% ipython --no-banner

In [1]: import numpy as np

In [2]: np.set_printoptions(precision=2, suppress=True, linewidth=100)

In [3]: def rnd(a):
   ...:     return np.round(a, 2) + 0
   ...: 

In [4]: W0 = np.array([[-2, 1, 5, 3], [4, 2, -3, 0], [-1, 4, 0, -5], [-2, 4, 2, 5]])

In [5]: print(W0)
[[-2  1  5  3]
 [ 4  2 -3  0]
 [-1  4  0 -5]
 [-2  4  2  5]]

In [6]: rng = np.random.default_rng(4986)

In [7]: idx = rng.permutation(4)

In [8]: print(idx)
[0 1 3 2]

In [9]: out = W0[idx][:, idx]

In [10]: rnd(np.linalg.det(out)), rnd(np.linalg.det(W0[idx]))
Out[10]: (np.float64(603.0), np.float64(-603.0))

In [11]: print(np.diag(out))
[-2  2  5  0]

In [12]: out
Out[12]: 
array([[-2,  1,  3,  5],
       [ 4,  2,  0, -3],
       [-2,  4,  5,  2],
       [-1,  4, -5,  0]])

In [13]: out = W0[0, 0] * W0[1:] - np.outer(W0[1:, 0], W0[0])

In [14]: print(out)
[[  0  -8 -14 -12]
 [  0  -7   5  13]
 [  0  -6   6  -4]]

In [15]: np.linalg.matrix_rank(out), np.linalg.matrix_rank(W0)
Out[15]: (np.int64(3), np.int64(4))

In [16]: np.flatnonzero(~out.round(6).any(axis=1))
Out[16]: array([], dtype=int64)

In [17]: arr = np.load("data.npy")

In [18]: arr
Out[18]: 
array([[ 0.58,  1.35,  4.3 ,  0.  , -1.03],
       [-0.08,  0.33,  0.51,  0.37, -0.13],
       [-0.06, -0.37,  3.65, -1.3 , -0.6 ],
       [-0.6 , -2.23, -7.56, -0.62,  1.9 ]])

In [19]: out = np.array([[-2, 2], [0, 0]])

In [20]: Z = np.kron(out, arr)

In [21]: np.linalg.matrix_rank(Z)
Out[21]: np.int64(4)

In [22]: Z.shape
Out[22]: (8, 10)

In [23]: rnd(np.linalg.norm(arr[2] - arr[1]))
Out[23]: np.float64(3.66)

In [24]: rnd(arr[2] @ arr[1])
Out[24]: np.float64(1.34)

In [25]: feats = np.array([[0.2, 1.4, -0.04, -0.82],
    ...:     [-0.02, 0.69, -0.03, 1.04],
    ...:     [0.08, 0.87, -0.08, 2.87],
    ...:     [0.07, -0.2, -0.05, 0.35],
    ...:     [-0.13, -1.02, -0.01, 2.83],
    ...:     [-0.03, -0.08, 0.01, 3.21],
    ...:     [-0.06, -0.38, 0.04, 5.41],
    ...:     [0.38, -0.56, -0.05, 0.31],
    ...:     [0.28, -0.28, 0.03, -6.34],
    ...:     [0.27, 1.05, 0.02, 5.94],
    ...:     [0.14, -0.72, 0.03, -0.2],
    ...:     [0.09, -0.04, 0.07, 2.24]])

In [26]: out = np.c_[feats[:, :3] @ np.array([[0, -2, 0], [-4, 0, 1], [4, 0, 5]]), np.array([0, 2, 1, 0, 1, 2, 0, 0, 2, 1, 0, 0])]

In [27]: rnd(out)
Out[27]: 
array([[-5.76, -0.4 ,  1.2 ,  0.  ],
       [-2.88,  0.04,  0.54,  2.  ],
       [-3.8 , -0.16,  0.47,  1.  ],
       [ 0.6 , -0.14, -0.45,  0.  ],
       [ 4.04,  0.26, -1.07,  1.  ],
       [ 0.36,  0.06, -0.03,  2.  ],
       [ 1.68,  0.12, -0.18,  0.  ],
       [ 2.04, -0.76, -0.81,  0.  ],
       [ 1.24, -0.56, -0.13,  2.  ],
       [-4.12, -0.54,  1.15,  1.  ],
       [ 3.  , -0.28, -0.57,  0.  ],
       [ 0.44, -0.18,  0.31,  0.  ]])

In [28]: print(np.linalg.matrix_rank(np.c_[feats, out]))
5

In [29]: print(rnd(np.linalg.lstsq(feats, out[:, 0])[0]))
[ 0. -4.  4.  0.]

In [30]: np.linalg.matrix_rank(out)
Out[30]: np.int64(4)

In [31]: idx = feats[:, 2] > np.median(feats[:, 2])

In [32]: u = feats[idx].mean(axis=0) - feats[~idx].mean(axis=0)

In [33]: rnd(u)
Out[33]: array([ 0.02, -0.27,  0.08,  0.61])

In [34]: print(idx.astype(int))
[0 0 0 0 0 1 1 0 1 1 1 1]

In [35]: rnd((((feats - feats.mean(axis=0)) @ u > 0) == idx).mean())
Out[35]: np.float64(0.67)

In [36]: x0 = np.array([-3, -5, 2, 8])

In [37]: y = W0 @ x0

In [38]: b, lr = np.zeros(4), 1 / np.linalg.norm(W0, 2) ** 2

In [39]: for i in range(5):
    ...:     b -= lr * W0.T @ (W0 @ b - y)
    ...:     if i % 1 == 0: print(i, round(np.linalg.norm(W0 @ b - y), 2))
    ...: 
0 24.24
1 13.85
2 8.27
3 5.42
4 4.06

In [40]: rnd(b)
Out[40]: array([-1.75, -4.61,  3.14,  7.64])
